>>> import numpy as np
>>> from numpy import linalg as LA
>>> np.set_printoptions(precision=3, suppress=True, linewidth=140, sign=" ")
>>> u = np.array([1, 2, 0, 1, 1])
>>> v = np.array([-4, -5, 4])
>>> M = u[:, None] + v[None, :]
>>> print(M)
[[-3 -4  5]
 [-2 -3  6]
 [-4 -5  4]
 [-3 -4  5]
 [-3 -4  5]]
>>> M2 = np.array([[3, 2, 2], [0, 3, 0]])
>>> C = np.kron(M2, M)
>>> round(float(LA.norm(C, 2)), 3), round(LA.norm(M2, 2) * LA.norm(M, 2), 3)
(71.106, np.float64(71.106))
>>> C.shape
(10, 9)
>>> rng = np.random.default_rng(816709)
>>> X = rng.normal(size=(31, 3)) + 5 * np.array([5, 5, 4])
>>> X
array([[ 26.483,  25.812,  19.029],
       [ 23.923,  25.498,  21.819],
       [ 26.139,  26.312,  20.894],
       [ 25.083,  26.24 ,  20.105],
       [ 24.16 ,  23.876,  20.628],
       [ 27.046,  24.249,  21.265],
       [ 25.8  ,  23.57 ,  20.732],
       [ 25.076,  23.725,  20.359],
       [ 24.474,  25.884,  21.327],
       [ 25.579,  25.404,  19.903],
       [ 25.385,  23.964,  20.726],
       [ 25.2  ,  24.234,  20.183],
       [ 27.815,  25.318,  20.511],
       [ 25.176,  25.892,  21.272],
       [ 24.902,  24.215,  20.118],
       [ 25.014,  24.944,  19.817],
       [ 23.831,  25.433,  19.951],
       [ 24.691,  26.887,  20.085],
       [ 24.451,  24.508,  19.628],
       [ 26.006,  25.027,  19.829],
       [ 24.545,  24.665,  18.895],
       [ 23.672,  24.775,  19.944],
       [ 24.93 ,  23.971,  19.061],
       [ 25.835,  23.565,  20.654],
       [ 25.501,  24.06 ,  19.437],
       [ 24.136,  23.119,  19.617],
       [ 26.434,  24.229,  19.386],
       [ 24.759,  24.466,  19.31 ],
       [ 24.769,  25.848,  18.166],
       [ 25.204,  25.205,  20.288],
       [ 25.198,  24.295,  20.095]])
>>> M2 = M / LA.norm(M, axis=1, keepdims=True)
>>> G = M2 @ M2.T
>>> LA.norm(M2, axis=1)
array([ 1.,  1.,  1.,  1.,  1.])
>>> (np.abs(G) > 0.9).astype(int)
array([[ 1,  1,  1,  1,  1],
       [ 1,  1,  0,  1,  1],
       [ 1,  0,  1,  1,  1],
       [ 1,  1,  1,  1,  1],
       [ 1,  1,  1,  1,  1]])
>>> round(np.degrees(np.arccos(np.clip(G[0, 2], -1, 1))), 3)
np.float64(13.081)
>>> G[0]
array([ 1.   ,  0.97 ,  0.974,  1.   ,  1.   ])
>>> (G - 2 * np.eye(5)).round(6).argmax(axis=1)
array([ 3,  0,  0,  0,  0])
>>> G
array([[ 1.   ,  0.97 ,  0.974,  1.   ,  1.   ],
       [ 0.97 ,  1.   ,  0.889,  0.97 ,  0.97 ],
       [ 0.974,  0.889,  1.   ,  0.974,  0.974],
       [ 1.   ,  0.97 ,  0.974,  1.   ,  1.   ],
       [ 1.   ,  0.97 ,  0.974,  1.   ,  1.   ]])
